>>> import numpy as np
>>> np.set_printoptions(precision=1, suppress=True, linewidth=120, legacy="1.25")
>>> M = np.array([[0.3, 0.7, -0.1, 0.3, 0.0, -1.4, -0.2, -0.6],
...     [0.7, 0.5, 0.6, 1.7, -0.1, -0.4, 0.8, 0.6],
...     [-0.1, -0.7, 0.8, -1.7, 0.2, 0.1, -1.0, 1.6],
...     [-0.4, -0.1, -1.7, -0.3, 0.2, -1.0, -0.1, 0.1],
...     [0.5, 0.8, 0.8, 0.5, 0.4, -0.5, 0.2, -1.1],
...     [1.4, -0.8, -0.5, -0.6, 1.6, 1.1, -1.6, -1.5],
...     [-0.3, 0.8, -0.4, 0.2, 0.6, 0.2, 0.2, 0.1]])
>>> rng = np.random.default_rng(182)
>>> M[4] = M[6] + 0.3 * rng.normal(size=8)
>>> M
array([[ 0.3,  0.7, -0.1,  0.3,  0. , -1.4, -0.2, -0.6],
       [ 0.7,  0.5,  0.6,  1.7, -0.1, -0.4,  0.8,  0.6],
       [-0.1, -0.7,  0.8, -1.7,  0.2,  0.1, -1. ,  1.6],
       [-0.4, -0.1, -1.7, -0.3,  0.2, -1. , -0.1,  0.1],
       [-0.5,  1.1,  0.1,  0.4,  0.4,  0.4, -0.1,  0.1],
       [ 1.4, -0.8, -0.5, -0.6,  1.6,  1.1, -1.6, -1.5],
       [-0.3,  0.8, -0.4,  0.2,  0.6,  0.2,  0.2,  0.1]])
>>> r0 = np.array([-1, -2, 0])
>>> np.convolve(M[0], r0)
array([-0.3, -1.3, -1.3, -0.1, -0.6,  1.4,  3. ,  1. ,  1.2,  0. ])
>>> np.polyval(r0, M[0])
array([-0.7, -1.9,  0.2, -0.7,  0. ,  0.8,  0.4,  0.8])
>>> np.array([np.convolve(row, r0, "same") for row in M])
array([[-1.3, -1.3, -0.1, -0.6,  1.4,  3. ,  1. ,  1.2],
       [-1.9, -1.6, -2.9, -3.3,  0.6,  0. , -2.2, -1.2],
       [ 0.9,  0.6,  0.1,  3.2, -0.5,  0.8,  0.4, -3.2],
       [ 0.9,  1.9,  3.7,  0.4,  0.6,  2.1,  0.1, -0.2],
       [-0.2, -2.4, -0.5, -1.1, -1.2, -0.7,  0.1, -0.2],
       [-2. ,  2.1,  1.6, -0.4, -4.3, -0.6,  4.7,  3. ],
       [-0.2, -1.2,  0.6, -1. , -1.4, -0.6, -0.5, -0.2]])
>>> np.round(np.correlate(M[0], M[4], "full"), 1) + 0
array([ 0. ,  0. ,  0. ,  0.4,  0.3,  0.2,  0.6,  0.1, -1. , -0.4, -0.6, -1.8,  0.4, -0.6,  0.3])
>>> r0, v = M[4], M[1]
>>> np.round(r0 @ v, 1)
0.7
>>> round(r0 @ r0, 1)
2.0
>>> pr = (r0 @ v) / (r0 @ r0) * r0
>>> round(float(np.linalg.norm(r0 + v) ** 2 + np.linalg.norm(r0 - v) ** 2), 1)
14.3
>>> np.round(np.outer(r0, v), 1) + 0
array([[-0.3, -0.2, -0.3, -0.8,  0. ,  0.2, -0.4, -0.3],
       [ 0.8,  0.6,  0.7,  1.9, -0.1, -0.5,  0.9,  0.7],
       [ 0.1,  0. ,  0. ,  0.1,  0. ,  0. ,  0.1,  0. ],
       [ 0.3,  0.2,  0.2,  0.6,  0. , -0.1,  0.3,  0.2],
       [ 0.3,  0.2,  0.2,  0.7,  0. , -0.2,  0.3,  0.2],
       [ 0.3,  0.2,  0.2,  0.7,  0. , -0.2,  0.3,  0.2],
       [-0.1, -0.1, -0.1, -0.2,  0. ,  0. , -0.1, -0.1],
       [ 0.1,  0. ,  0.1,  0.2,  0. ,  0. ,  0.1,  0.1]])
>>> T = np.stack([M, 3 * M, M[::-1]])
>>> np.linalg.matrix_rank(T)
array([7, 7, 7])
>>> (T @ M.T).shape
(3, 7, 7)
>>> Uu, sigma = np.linalg.svd(M)
Traceback (most recent call last):
  File "<python-input-20>", line 1, in <module>
    Uu, sigma = np.linalg.svd(M)
    ^^^^^^^^^
ValueError: too many values to unpack (expected 2)
>>> Uu, sigma, Vh = np.linalg.svd(M, full_matrices=False)
>>> round(np.sqrt((sigma ** 2).sum()), 1), np.round(np.linalg.norm(M), 1)
(5.9, 5.9)
>>> np.cumsum(sigma ** 2) / np.sum(sigma ** 2)
array([0.4, 0.7, 0.8, 0.9, 1. , 1. , 1. ])
>>> np.round(Uu.T @ M @ Vh.T, 1) + 0
array([[3.8, 0. , 0. , 0. , 0. , 0. , 0. ],
       [0. , 3. , 0. , 0. , 0. , 0. , 0. ],
       [0. , 0. , 2.4, 0. , 0. , 0. , 0. ],
       [0. , 0. , 0. , 1.7, 0. , 0. , 0. ],
       [0. , 0. , 0. , 0. , 1.5, 0. , 0. ],
       [0. , 0. , 0. , 0. , 0. , 1.1, 0. ],
       [0. , 0. , 0. , 0. , 0. , 0. , 0.3]])
>>> Uu.shape, sigma.shape, Vh.shape
((7, 7), (7,), (7, 8))
>>> np.round(Uu.T @ Uu, 1) + 0
array([[1., 0., 0., 0., 0., 0., 0.],
       [0., 1., 0., 0., 0., 0., 0.],
       [0., 0., 1., 0., 0., 0., 0.],
       [0., 0., 0., 1., 0., 0., 0.],
       [0., 0., 0., 0., 1., 0., 0.],
       [0., 0., 0., 0., 0., 1., 0.],
       [0., 0., 0., 0., 0., 0., 1.]])
>>> vec = np.array([3, 5, -3, 4, -2, 1, 0, -2])
>>> a = np.maximum(M @ vec, 0)
>>> np.maximum(M @ (3 * vec), 0)
array([17.1, 24.6,  0. ,  1.8, 14.7,  0.6, 11.7])
>>> Q, _ = np.linalg.qr(np.array([[-0.1, 0.5, -0.2, -0.1, 1.7, -0.5],
...     [-1.0, -1.4, -0.7, -0.3, 0.9, -0.4],
...     [-0.9, 1.1, 1.1, 1.4, -1.3, 2.6],
...     [-0.6, -0.7, -1.6, 0.1, 1.6, 1.9],
...     [-0.2, -1.1, -1.6, -1.0, -0.4, 0.1],
...     [0.1, -0.1, 1.4, -0.1, -0.1, 1.1]]))
>>> m1 = 5 * Q
>>> m1.round(1) + 0
array([[-0.3,  1.3,  1.6,  3.6,  2.8,  0. ],
       [-3.3, -2.2, -1.7,  0.5,  0.8, -2.3],
       [-3. ,  3.5, -0.4,  0.1, -1.8,  0.8],
       [-2. , -1. ,  2.2, -2.2,  1.9,  2.6],
       [-0.7, -2.3,  1.4,  2.4, -2.9,  1.7],
       [ 0.3, -0.3, -3.6,  0.9,  1.1,  3.1]])
>>> np.linalg.norm(m1, axis=0)
array([5., 5., 5., 5., 5., 5.])
>>> np.round(m1 @ m1.T, 1) + 0
array([[25.,  0.,  0.,  0.,  0.,  0.],
       [ 0., 25.,  0.,  0.,  0.,  0.],
       [ 0.,  0., 25.,  0.,  0.,  0.],
       [ 0.,  0.,  0., 25.,  0.,  0.],
       [ 0.,  0.,  0.,  0., 25.,  0.],
       [ 0.,  0.,  0.,  0.,  0., 25.]])
